>>> import numpy as np
>>> np.set_printoptions(precision=2, suppress=True, linewidth=200, legacy="1.25")
>>> E = np.loadtxt("run1.csv", delimiter=",")
>>> E
array([[ 0.48, -0.8 , -0.58,  0.23],
       [-0.25,  0.89,  0.99, -0.75],
       [ 0.96, -1.  ,  0.96, -0.35],
       [-0.98,  0.99,  0.18,  0.6 ],
       [-0.98,  0.98,  0.92,  0.8 ],
       [ 1.  , -1.  ,  0.65, -0.81],
       [ 0.98, -0.99,  0.56, -0.69],
       [-0.12, -0.8 ,  0.18,  0.78],
       [-0.17,  0.49,  0.52, -0.24],
       [ 0.24, -0.77,  0.93,  0.36],
       [-0.65,  0.03,  0.2 ,  0.76],
       [ 0.86, -0.98, -0.04,  0.1 ],
       [ 0.93, -0.99, -0.04, -0.18],
       [-0.98,  1.  ,  0.95, -0.78],
       [-0.84,  1.  , -0.95, -0.85],
       [ 0.93, -0.97, -0.87, -0.47],
       [ 0.41,  0.64,  0.99, -0.89],
       [-0.69,  0.99,  0.99, -0.85],
       [-0.97,  1.  ,  0.43, -0.28],
       [-0.9 ,  1.  , -0.98, -0.78],
       [ 0.11, -0.69,  0.95,  0.39],
       [-0.07,  0.96,  0.97, -0.92],
       [-0.17, -0.73,  0.93,  0.7 ],
       [ 0.9 ,  0.32,  0.31, -0.98]])
>>> def softmax(z):
...     e = np.exp(z - z.max(axis=-1, keepdims=True))
...     return e / e.sum(axis=-1, keepdims=True)
... 
>>> print(softmax(E).sum(axis=1))
[1. 1. 1. 1. 1. 1. 1. 1. 1. 1. 1. 1. 1. 1. 1. 1. 1. 1. 1. 1. 1. 1. 1. 1.]
>>> np.round(softmax(10 * E[22]), 2) + 0
array([0.  , 0.  , 0.91, 0.09])
>>> softmax(E[22])
array([0.14, 0.08, 0.43, 0.34])
>>> scores = E @ E.T / np.sqrt(4)
>>> softmax(scores)[22] @ E
array([ 0.07, -0.23,  0.53, -0.01])
>>> Ac = E - E.mean(axis=0)
>>> U, sigma, vt = np.linalg.svd(Ac, full_matrices=False)
>>> vt[0] * np.sign(vt[0, np.abs(vt[0]).argmax()])
array([-0.61,  0.78,  0.05, -0.1 ])
>>> np.searchsorted(np.cumsum(sigma ** 2) / (sigma ** 2).sum(), 0.9) + 1
3
>>> np.abs(vt[0]).argmax()
1
>>> np.abs(U[:, 0]).argmax()
13
>>> sigma ** 2 / (sigma ** 2).sum()
array([0.56, 0.22, 0.2 , 0.02])
>>> theta = np.radians(180)
>>> R = np.eye(4)
>>> R[3, 3] = R[0, 0] = np.cos(theta)
>>> R[3, 0], R[0, 3] = -np.sin(theta), np.sin(theta)
>>> R.round(2) + 0
array([[-1.,  0.,  0.,  0.],
       [ 0.,  1.,  0.,  0.],
       [ 0.,  0.,  1.,  0.],
       [ 0.,  0.,  0., -1.]])
>>> other = E @ R.T
>>> other
array([[-0.48, -0.8 , -0.58, -0.23],
       [ 0.25,  0.89,  0.99,  0.75],
       [-0.96, -1.  ,  0.96,  0.35],
       [ 0.98,  0.99,  0.18, -0.6 ],
       [ 0.98,  0.98,  0.92, -0.8 ],
       [-1.  , -1.  ,  0.65,  0.81],
       [-0.98, -0.99,  0.56,  0.69],
       [ 0.12, -0.8 ,  0.18, -0.78],
       [ 0.17,  0.49,  0.52,  0.24],
       [-0.24, -0.77,  0.93, -0.36],
       [ 0.65,  0.03,  0.2 , -0.76],
       [-0.86, -0.98, -0.04, -0.1 ],
       [-0.93, -0.99, -0.04,  0.18],
       [ 0.98,  1.  ,  0.95,  0.78],
       [ 0.84,  1.  , -0.95,  0.85],
       [-0.93, -0.97, -0.87,  0.47],
       [-0.41,  0.64,  0.99,  0.89],
       [ 0.69,  0.99,  0.99,  0.85],
       [ 0.97,  1.  ,  0.43,  0.28],
       [ 0.9 ,  1.  , -0.98,  0.78],
       [-0.11, -0.69,  0.95, -0.39],
       [ 0.07,  0.96,  0.97,  0.92],
       [ 0.17, -0.73,  0.93, -0.7 ],
       [-0.9 ,  0.32,  0.31,  0.98]])
